$ python -q
>>> import numpy as np
>>> np.set_printoptions(precision=2, suppress=True, linewidth=200)
>>> rnd = lambda a: np.round(a, 2) + 0
>>> K = np.load("a.npy")
>>> K
array([[ 0,  0, 10],
       [ 0,  0,  8],
       [ 0,  0, -6]])
>>> # column 2 dominates
>>> np.einsum("ii->", K)
np.int64(-6)
>>> np.kron(np.eye(2, dtype=int), K)
array([[ 0,  0, 10,  0,  0,  0],
       [ 0,  0,  8,  0,  0,  0],
       [ 0,  0, -6,  0,  0,  0],
       [ 0,  0,  0,  0,  0, 10],
       [ 0,  0,  0,  0,  0,  8],
       [ 0,  0,  0,  0,  0, -6]])
>>> rnd(np.linalg.eigvals(K))
array([ 0.,  0., -6.])
>>> np.einsum("ij,ji->", K, K)
np.int64(36)
>>> rnd(np.linalg.det(K.T))
np.float64(0.0)
>>> np.poly(K)
array([1., 6., 0., 0.])
>>> Y = np.array([[3, 1], [3, 0], [1, 2]])
>>> arr = np.tile(Y, (2, 3))
>>> arr
array([[3, 1, 3, 1, 3, 1],
       [3, 0, 3, 0, 3, 0],
       [1, 2, 1, 2, 1, 2],
       [3, 1, 3, 1, 3, 1],
       [3, 0, 3, 0, 3, 0],
       [1, 2, 1, 2, 1, 2]])
>>> # columns 0 and 2 are equal
>>> r = np.linalg.matrix_rank(arr)
>>> r
np.int64(2)
>>> N = np.linalg.svd(arr)[2][r:].T
>>> [int(np.linalg.matrix_rank(arr[:, :j + 1])) for j in range(6)]
[1, 2, 2, 2, 2, 2]
>>> Y = np.array([[3, 2], [4, 9], [3, 8], [5, 8], [8, 1], [8, 5]])
>>> np.linalg.matrix_rank(arr @ Y)
np.int64(2)
>>> arr @ Y
array([[59, 55],
       [42, 33],
       [48, 55],
       [59, 55],
       [42, 33],
       [48, 55]])
>>> np.einsum("ij,ij->i", arr, arr)
array([30, 27, 15, 30, 27, 15])
>>> np.einsum("ik,kj->ij", arr, Y)
array([[59, 55],
       [42, 33],
       [48, 55],
       [59, 55],
       [42, 33],
       [48, 55]])
>>> np.linalg.matrix_rank(np.vstack([arr, Y.T]))
np.int64(4)
>>> E = np.loadtxt("x.csv", delimiter=",")
>>> E
array([[1.  , 0.7 , 0.49, 0.34],
       [0.7 , 1.  , 0.7 , 0.49],
       [0.49, 0.7 , 1.  , 0.7 ],
       [0.34, 0.49, 0.7 , 1.  ]])
>>> # symmetric, so the eigenvalues are real
>>> P = np.triu(np.array([[-1, 2, 2, -3], [0, 3, -1, 1], [-1, 3, 2, 3], [0, -1, -1, 0]]), 1) + np.eye(4)
>>> Y = P @ E @ np.linalg.inv(P)
>>> np.linalg.matrix_rank(Y)
np.int64(4)
>>> rnd(np.poly(Y))
array([ 1.  , -4.  ,  3.93, -1.3 ,  0.13])
>>> rnd(np.linalg.det(Y))
np.float64(0.13)
>>> np.trace(Y), np.trace(E)
(np.float64(4.0), np.float64(4.0))
>>> vals, V = np.linalg.eig(E)
>>> rnd(E @ V[:, 0] - vals[0] * V[:, 0])
array([0., 0., 0., 0.])
>>> rnd(np.sort(np.linalg.eigvals(E @ E)))
array([0.04, 0.1 , 0.57, 7.42])
>>> X = 0.9 ** np.abs(np.subtract.outer(np.arange(4), np.arange(4)))
>>> rnd(X)
array([[1.  , 0.9 , 0.81, 0.73],
       [0.9 , 1.  , 0.9 , 0.81],
       [0.81, 0.9 , 1.  , 0.9 ],
       [0.73, 0.81, 0.9 , 1.  ]])
>>> # equal to its transpose
>>> vals, V = np.linalg.eigvalsh(X)
Traceback (most recent call last):
  File "<python-input-41>", line 1, in <module>
    vals, V = np.linalg.eigvalsh(X)
    ^^^^^^^
ValueError: too many values to unpack (expected 2)
>>> vals, V = np.linalg.eigh(X)
>>> rnd(np.linalg.eigvalsh(X + 2 * np.eye(4)))
array([2.06, 2.1 , 2.31, 5.53])
>>> rnd(V @ np.diag(vals) @ V.T)
array([[1.  , 0.9 , 0.81, 0.73],
       [0.9 , 1.  , 0.9 , 0.81],
       [0.81, 0.9 , 1.  , 0.9 ],
       [0.73, 0.81, 0.9 , 1.  ]])
>>> np.unique(vals.round(6) + 0, return_counts=True)[1]
array([1, 1, 1, 1])
>>> rnd(np.linalg.norm(X[0], 1)), rnd(np.linalg.norm(X[0], np.inf))
(np.float64(3.44), np.float64(1.0))
>>> rnd(np.linalg.norm(X) ** 2 / np.linalg.norm(X, 2) ** 2)
np.float64(1.01)
>>> rnd(np.linalg.norm(X[0] - X[1]))
np.float64(0.19)
>>> rnd(X[0] @ X[1])
np.float64(3.12)
>>> np.linalg.norm(X, axis=1).argmax()
np.int64(1)
>>> W1 = np.array([[0, 1, 3, -2, 3, -1],
...     [0, 1, 3, 2, -2, 2],
...     [1, 2, -2, -3, -2, 0],
...     [2, 1, -1, -3, 3, -1]])
>>> coef = np.array([2, 2, 5, 0, 3, 0])
>>> hid = np.maximum(X @ W1 + coef, 0)
>>> (hid > 0).astype(int)
array([[1, 1, 1, 0, 1, 1],
       [1, 1, 1, 0, 1, 1],
       [1, 1, 1, 0, 1, 1],
       [1, 1, 1, 0, 1, 0]])
>>> (hid > 0).mean(axis=0)
array([1.  , 1.  , 1.  , 0.  , 1.  , 0.75])
>>> np.linalg.matrix_rank(hid)
np.int64(4)
>>> cent = np.array([[5, 5, 1], [4, 3, 2], [2, 1, 1], [5, 0, 1], [5, 3, 1], [3, 3, 3]])
>>> W1 @ cent
array([[ 12,  12,   3],
       [ 16,   6,  11],
       [-16,   3,  -2],
       [  9,  18,   0]])
>>> (hid @ cent).round(6).argmax(axis=1)
array([0, 0, 0, 0])
>>> Y = np.linalg.inv(X)
>>> rnd(Y)
array([[ 5.26, -4.74,  0.  ,  0.  ],
       [-4.74,  9.53, -4.74,  0.  ],
       [ 0.  , -4.74,  9.53, -4.74],
       [ 0.  ,  0.  , -4.74,  5.26]])
>>> P = np.triu(np.array([[-1, 0, -3, -1], [1, -1, 3, -1], [2, 3, -1, 3], [-1, 1, -1, -2]]), 1) + np.eye(4)
>>> Y = P @ X @ np.linalg.inv(P)
>>> rnd(Y)
array([[-2.16, -2.61, -1.74, -2.53],
       [ 2.6 ,  2.89,  2.13,  1.6 ],
       [ 3.  ,  3.33,  2.7 ,  2.12],
       [ 0.73,  0.81,  0.66,  0.57]])
>>> rnd(np.poly(Y))
array([ 1.  , -4.  ,  1.73, -0.2 ,  0.01])
>>> rnd(np.trace(Y)), np.trace(X)
(np.float64(4.0), np.float64(4.0))
>>> data = np.array([[0.0, 0.0, 0.0, 1.0],
...     [0.0, -1.0, 0.0, 0.0],
...     [0.0, 0.0, -1.0, 0.0],
...     [1.0, 0.0, 0.0, 0.0]])
>>> rnd(np.linalg.svd(data, compute_uv=False))
array([1., 1., 1., 1.])
>>> rnd(np.linalg.norm(data, axis=0))
array([1., 1., 1., 1.])
>>> Q, Rm = np.linalg.qr(data)
>>> np.allclose(Rm.T @ Rm, data.T @ data)
True
>>> Q @ Rm
array([[ 0.,  0.,  0.,  1.],
       [ 0., -1.,  0.,  0.],
       [ 0.,  0., -1.,  0.],
       [ 1.,  0.,  0.,  0.]])
>>> vals, V = np.linalg.eig(data)
>>> rnd(np.sort(np.linalg.eigvals(data.T)))
array([-1., -1., -1.,  1.])
>>> np.prod(vals)
np.float64(-1.0)
>>> vec = np.array([-3, -3, 0, -5])
>>> h = np.maximum(data @ vec, 0)
>>> data.T @ h
array([ 0., -3.,  0.,  0.])
>>> h
array([0., 3., 0., 0.])
>>> data * (h > 1e-9)[:, None]
array([[ 0.,  0.,  0.,  0.],
       [ 0., -1.,  0.,  0.],
       [ 0.,  0., -0.,  0.],
       [ 0.,  0.,  0.,  0.]])
>>> A = np.loadtxt("m.csv", delimiter=",")
>>> A
array([[-2.,  0., -3.],
       [ 0., -2.,  0.],
       [-3.,  0., -2.]])
>>> # symmetric, so the eigenvalues are real
>>> vals, V = np.linalg.eig(A)
>>> rnd(np.sort(np.linalg.eigvals(A @ A)))
array([ 1.,  4., 25.])
>>> rnd(vals)
array([ 1., -5., -2.])
>>> rnd(np.prod(vals))
np.float64(10.0)
>>> (A != 0).astype(int)
array([[1, 0, 1],
       [0, 1, 0],
       [1, 0, 1]])
>>> np.flatnonzero(np.linalg.matrix_power((A != 0) + (A.T != 0) + np.eye(3), 3)[1])
array([1])
>>> rnd(np.sort(np.linalg.eigvals(A).real))
array([-5., -2.,  1.])
>>> vec = np.array([1, 3, -1])
>>> target = A @ vec
>>> coef, lr = np.zeros(3), 1 / np.linalg.norm(A, 2) ** 2
>>> for i in range(6):
...     coef -= lr * A.T @ (A @ coef - target)
...     if i % 1 == 0: print(i, round(np.linalg.norm(A @ coef - target), 2))
... 
0 5.22
1 4.43
2 3.77
3 3.22
4 2.76
5 2.38
>>> rnd(coef)
array([ 0.22,  1.95, -0.22])
>>> rnd(np.linalg.cond(A))
np.float64(5.0)
>>> vals, V = np.linalg.eigvalsh(A)
Traceback (most recent call last):
  File "<python-input-97>", line 1, in <module>
    vals, V = np.linalg.eigvalsh(A)
    ^^^^^^^
ValueError: too many values to unpack (expected 2)
>>> vals, V = np.linalg.eigh(A)
>>> rnd(np.linalg.eigvalsh(A @ A))
array([ 1.,  4., 25.])
>>> np.unique(vals.round(6) + 0, return_counts=True)[1]
array([1, 1, 1])
>>> rnd(vals)
array([-5., -2.,  1.])
>>> (vals > 1e-8).sum(), (vals < -1e-8).sum()
(np.int64(1), np.int64(2))
>>> rnd(V.T @ A @ V)
array([[-5.,  0.,  0.],
       [ 0., -2.,  0.],
       [ 0.,  0.,  1.]])
>>> rnd(V.T @ V)
array([[1., 0., 0.],
       [0., 1., 0.],
       [0., 0., 1.]])
>>> rnd(np.linalg.svd(A, compute_uv=False))
array([5., 2., 1.])
>>> feats = np.load("layer17.npy")
>>> rnd(feats)
array([[ 0.91,  2.73,  2.43],
       [ 0.61,  1.82,  2.7 ],
       [ 0.39,  1.18,  2.47],
       [-0.83, -2.49,  0.26],
       [ 0.86,  2.59,  1.62],
       [ 0.03,  0.1 ,  2.24],
       [ 0.04,  0.13,  3.05],
       [ 2.26,  6.79,  3.95],
       [ 0.61,  1.82,  0.99],
       [ 1.54,  4.62,  1.81],
       [ 0.57,  1.72,  2.39],
       [ 2.66,  7.97,  6.27],
       [ 1.84,  5.51,  4.42],
       [ 1.1 ,  3.3 ,  1.12],
       [-1.78, -5.34, -0.36],
       [ 0.07,  0.21,  2.83],
       [ 0.96,  2.87,  2.29],
       [ 0.35,  1.04,  2.08],
       [ 0.46,  1.38,  2.61],
       [ 0.97,  2.91,  3.7 ],
       [ 1.42,  4.26,  3.29],
       [ 3.14,  9.41,  4.61],
       [ 1.39,  4.16,  2.93],
       [-0.89, -2.67,  2.06],
       [ 0.9 ,  2.69,  3.61]])
>>> feats @ feats
Traceback (most recent call last):
  File "<python-input-108>", line 1, in <module>
    feats @ feats
    ~~~~~~^~~~~~~
ValueError: matmul: Input operand 1 has a mismatch in its core dimension 0, with gufunc signature (n?,k),(k,m?)->(n?,m?) (size 25 is different from 3)
>>> G = feats.T @ feats
>>> rnd(np.trace(G)), rnd((feats ** 2).sum())
(np.float64(651.73), np.float64(651.73))
>>> rnd(np.linalg.eigvalsh(G)[::-1])
array([598.07,  53.66,   0.  ])
>>> rnd(G)
array([[ 43.37, 130.12,  79.03],
       [130.12, 390.36, 237.1 ],
       [ 79.03, 237.1 , 218.  ]])
>>> np.allclose(G, G.T)
True
